>>> import numpy as np
>>> from numpy import linalg as LA
>>> np.set_printoptions(precision=3, suppress=True, linewidth=120)
>>> W0 = np.loadtxt("block16.csv", delimiter=",")
>>> W0
array([[ 2.,  2.,  2.,  1.,  1.,  1.,  1.,  0.,  2.,  0.],
       [ 6.,  6.,  6.,  3.,  3.,  3.,  3.,  0.,  6.,  0.],
       [ 6.,  6.,  6.,  3.,  3.,  3.,  3.,  0.,  6.,  0.],
       [-2., -2., -2., -1., -1., -1., -1.,  0., -2.,  0.],
       [-4., -4., -4., -2., -2., -2., -2.,  0., -4.,  0.],
       [ 2.,  2.,  2.,  1.,  1.,  1.,  1.,  0.,  2.,  0.],
       [ 0.,  0.,  0.,  0.,  0.,  0.,  0.,  0.,  0.,  0.],
       [ 2.,  2.,  2.,  1.,  1.,  1.,  1.,  0.,  2.,  0.]])
>>> # row 2 repeats row 1
>>> r = LA.matrix_rank(W0)
>>> r
np.int64(1)
>>> null = LA.svd(W0)[2][r:].T
>>> [int(LA.matrix_rank(W0[:, :j + 1])) for j in range(10)]
[1, 1, 1, 1, 1, 1, 1, 1, 1, 1]
>>> [int(LA.matrix_rank(np.delete(W0, i, axis=0))) for i in range(8)]
[1, 1, 1, 1, 1, 1, 1, 1]
>>> LA.matrix_rank(W0.T @ W0), LA.matrix_rank(W0 @ W0.T)
(np.int64(1), np.int64(1))
>>> np.allclose(W0 @ null, 0)
True
>>> null @ null.T
array([[ 0.8 , -0.2 , -0.2 , -0.1 , -0.1 , -0.1 , -0.1 ,  0.  , -0.2 ,  0.  ],
       [-0.2 ,  0.8 , -0.2 , -0.1 , -0.1 , -0.1 , -0.1 ,  0.  , -0.2 ,  0.  ],
       [-0.2 , -0.2 ,  0.8 , -0.1 , -0.1 , -0.1 , -0.1 ,  0.  , -0.2 ,  0.  ],
       [-0.1 , -0.1 , -0.1 ,  0.95, -0.05, -0.05, -0.05,  0.  , -0.1 ,  0.  ],
       [-0.1 , -0.1 , -0.1 , -0.05,  0.95, -0.05, -0.05,  0.  , -0.1 ,  0.  ],
       [-0.1 , -0.1 , -0.1 , -0.05, -0.05,  0.95, -0.05,  0.  , -0.1 ,  0.  ],
       [-0.1 , -0.1 , -0.1 , -0.05, -0.05, -0.05,  0.95,  0.  , -0.1 ,  0.  ],
       [ 0.  ,  0.  ,  0.  ,  0.  ,  0.  ,  0.  ,  0.  ,  1.  ,  0.  ,  0.  ],
       [-0.2 , -0.2 , -0.2 , -0.1 , -0.1 , -0.1 , -0.1 ,  0.  ,  0.8 ,  0.  ],
       [ 0.  ,  0.  ,  0.  ,  0.  ,  0.  ,  0.  ,  0.  ,  0.  ,  0.  ,  1.  ]])
>>> null.shape
(10, 9)
>>> np.argsort(-LA.norm(W0, axis=0).round(6), kind="stable")[:3]
array([0, 1, 2])
>>> [round(float(x), 3) for x in LA.svd(W0, compute_uv=False)[:3]]
[22.804, 0.0, 0.0]
>>> LA.cond(W0) > 100
np.True_
>>> r0 = np.array([1, 1, 1])
>>> np.cross(W0[3, :3], W0[1, :3])
array([0., 0., 0.])
>>> np.array([np.convolve(row, r0, "same") for row in W0])
array([[  4.,   6.,   5.,   4.,   3.,   3.,   2.,   3.,   2.,   2.],
       [ 12.,  18.,  15.,  12.,   9.,   9.,   6.,   9.,   6.,   6.],
       [ 12.,  18.,  15.,  12.,   9.,   9.,   6.,   9.,   6.,   6.],
       [ -4.,  -6.,  -5.,  -4.,  -3.,  -3.,  -2.,  -3.,  -2.,  -2.],
       [ -8., -12., -10.,  -8.,  -6.,  -6.,  -4.,  -6.,  -4.,  -4.],
       [  4.,   6.,   5.,   4.,   3.,   3.,   2.,   3.,   2.,   2.],
       [  0.,   0.,   0.,   0.,   0.,   0.,   0.,   0.,   0.,   0.],
       [  4.,   6.,   5.,   4.,   3.,   3.,   2.,   3.,   2.,   2.]])
>>> M = np.load("x.npy")
>>> M
array([[-1,  0,  0,  0,  0,  0,  0,  0,  0,  0],
       [-3,  4,  0,  0,  0,  0,  0,  0,  0,  0],
       [ 3, -3,  2,  0,  0,  0,  0,  0,  0,  0],
       [-2,  3,  1,  4,  0,  0,  0,  0,  0,  0],
       [-3, -3,  5,  5, -2,  0,  0,  0,  0,  0],
       [-3, -5, -2, -2,  0,  1,  0,  0,  0,  0],
       [-3, -2,  2,  3, -1,  0,  0,  0,  0,  0],
       [-1, -3,  3, -4, -3,  1,  5,  1,  0,  0],
       [ 0,  1,  1,  5, -1,  0,  2,  5,  4,  0],
       [-2,  0,  4, -4,  0,  3, -3,  4, -4,  1]])
>>> r = LA.matrix_rank(M)
>>> r
np.int64(9)
>>> null = LA.svd(M)[2][r:].T
>>> [int(LA.matrix_rank(M[:i])) for i in range(1, len(M) + 1)]
[1, 2, 3, 4, 5, 6, 6, 7, 8, 9]
>>> null.shape
(10, 1)
>>> np.allclose(M @ null, 0)
True
>>> [int(LA.matrix_rank(M[:, :j + 1])) for j in range(10)]
[1, 2, 3, 4, 5, 6, 7, 8, 9, 9]
>>> [int(LA.matrix_rank(np.delete(M, i, axis=0))) for i in range(10)]
[9, 9, 9, 9, 9, 8, 9, 8, 8, 8]
>>> np.round(M @ null, 3) + 0
array([[0.],
       [0.],
       [0.],
       [0.],
       [0.],
       [0.],
       [0.],
       [0.],
       [0.],
       [0.]])
>>> left, sv = LA.svd(M)
Traceback (most recent call last):
  File "<python-input-32>", line 1, in <module>
    left, sv = LA.svd(M)
    ^^^^^^^^
ValueError: too many values to unpack (expected 2)
>>> left, sv, Vt = LA.svd(M, full_matrices=False)
>>> left.shape, sv.shape, Vt.shape
((10, 10), (10,), (10, 10))
>>> np.round(Vt @ Vt.T, 3) + 0
array([[1., 0., 0., 0., 0., 0., 0., 0., 0., 0.],
       [0., 1., 0., 0., 0., 0., 0., 0., 0., 0.],
       [0., 0., 1., 0., 0., 0., 0., 0., 0., 0.],
       [0., 0., 0., 1., 0., 0., 0., 0., 0., 0.],
       [0., 0., 0., 0., 1., 0., 0., 0., 0., 0.],
       [0., 0., 0., 0., 0., 1., 0., 0., 0., 0.],
       [0., 0., 0., 0., 0., 0., 1., 0., 0., 0.],
       [0., 0., 0., 0., 0., 0., 0., 1., 0., 0.],
       [0., 0., 0., 0., 0., 0., 0., 0., 1., 0.],
       [0., 0., 0., 0., 0., 0., 0., 0., 0., 1.]])
>>> np.cumsum(sv ** 2) / np.sum(sv ** 2)
array([0.306, 0.579, 0.749, 0.857, 0.94 , 0.997, 0.999, 1.   , 1.   , 1.   ])
>>> np.allclose(left * sv @ Vt, M)
True
>>> (sv > 1e-8).sum()
np.int64(9)
>>> np.round(left.T @ M @ Vt.T, 3) + 0
array([[11.744,  0.   ,  0.   ,  0.   ,  0.   ,  0.   ,  0.   ,  0.   ,  0.   ,  0.   ],
       [ 0.   , 11.105,  0.   ,  0.   ,  0.   ,  0.   ,  0.   ,  0.   ,  0.   ,  0.   ],
       [ 0.   ,  0.   ,  8.747,  0.   ,  0.   ,  0.   ,  0.   ,  0.   ,  0.   ,  0.   ],
       [ 0.   ,  0.   ,  0.   ,  6.989,  0.   ,  0.   ,  0.   ,  0.   ,  0.   ,  0.   ],
       [ 0.   ,  0.   ,  0.   ,  0.   ,  6.13 ,  0.   ,  0.   ,  0.   ,  0.   ,  0.   ],
       [ 0.   ,  0.   ,  0.   ,  0.   ,  0.   ,  5.063,  0.   ,  0.   ,  0.   ,  0.   ],
       [ 0.   ,  0.   ,  0.   ,  0.   ,  0.   ,  0.   ,  0.942,  0.   ,  0.   ,  0.   ],
       [ 0.   ,  0.   ,  0.   ,  0.   ,  0.   ,  0.   ,  0.   ,  0.522,  0.   ,  0.   ],
       [ 0.   ,  0.   ,  0.   ,  0.   ,  0.   ,  0.   ,  0.   ,  0.   ,  0.205,  0.   ],
       [ 0.   ,  0.   ,  0.   ,  0.   ,  0.   ,  0.   ,  0.   ,  0.   ,  0.   ,  0.   ]])
>>> np.round(np.sqrt((sv ** 2).sum()), 3), round(LA.norm(M), 3)
(np.float64(21.237), np.float64(21.237))
